% ipython --no-banner

In [1]: import numpy as np

In [2]: np.set_printoptions(suppress=True, linewidth=120)

In [3]: def tidy(a):
   ...:     return np.round(a, 3) + 0
   ...: 

In [4]: other = np.array([[0, 3, 2, 0, 2, 3],
   ...:     [3, 0, 3, 3, 0, 1],
   ...:     [2, 1, 3, 1, 2, 0],
   ...:     [1, 1, 1, 1, 2, 2],
   ...:     [2, 2, 0, 2, 1, 3],
   ...:     [1, 3, 1, 2, 0, 1]])

In [5]: K = np.triu(other)

In [6]: print(K)
[[0 3 2 0 2 3]
 [0 0 3 3 0 1]
 [0 0 3 1 2 0]
 [0 0 0 1 2 2]
 [0 0 0 0 1 3]
 [0 0 0 0 0 1]]

In [7]: left, sig, Vt = np.linalg.svd(K)

In [8]: V = Vt[:(sig > 1e-8).sum()]

In [9]: rng = np.random.default_rng(11)

In [10]: x = K[1] + -1 * K[5] + rng.integers(2) * np.eye(6)[0]

In [11]: print(x)
[0. 0. 3. 3. 0. 0.]

In [12]: print(tidy(np.diag(V.T @ V)))
[0. 1. 1. 1. 1. 1.]

In [13]: print(np.allclose(V.T @ V @ x, x))
True

In [14]: print(np.linalg.matrix_rank(np.vstack([K, x])))
5

In [15]: rank = np.linalg.matrix_rank(K)

In [16]: print(rank)
5

In [17]: null = np.linalg.svd(K)[2][rank:].T

In [18]: print(null @ null.T)
[[1. 0. 0. 0. 0. 0.]
 [0. 0. 0. 0. 0. 0.]
 [0. 0. 0. 0. 0. 0.]
 [0. 0. 0. 0. 0. 0.]
 [0. 0. 0. 0. 0. 0.]
 [0. 0. 0. 0. 0. 0.]]

In [19]: print([int(np.linalg.matrix_rank(K[:i])) for i in range(1, len(K) + 1)])
[1, 2, 3, 4, 5, 5]

In [20]: print([int(np.linalg.matrix_rank(np.delete(K, i, axis=0))) for i in range(6)])
[4, 5, 5, 5, 5, 5]

In [21]: print(np.allclose(K @ null, 0))
True

In [22]: print(K @ null)
[[0.]
 [0.]
 [0.]
 [0.]
 [0.]
 [0.]]

In [23]: print(np.linalg.matrix_rank(K.T @ K), np.linalg.matrix_rank(K @ K.T))
5 5

In [24]: print(tidy(np.sort(np.linalg.eigvals(K))))
[0. 0. 1. 1. 1. 3.]

In [25]: print(np.linalg.matrix_rank(K - K[0, 0] * np.eye(6)))
5

In [26]: print(np.prod(np.diag(K)), tidy(np.linalg.det(K)))
0 0.0

In [27]: print(K @ K)
[[ 0  0 15 11  6 12]
 [ 0  0  9  6 12  7]
 [ 0  0  9  4 10  8]
 [ 0  0  0  1  4 10]
 [ 0  0  0  0  1  6]
 [ 0  0  0  0  0  1]]
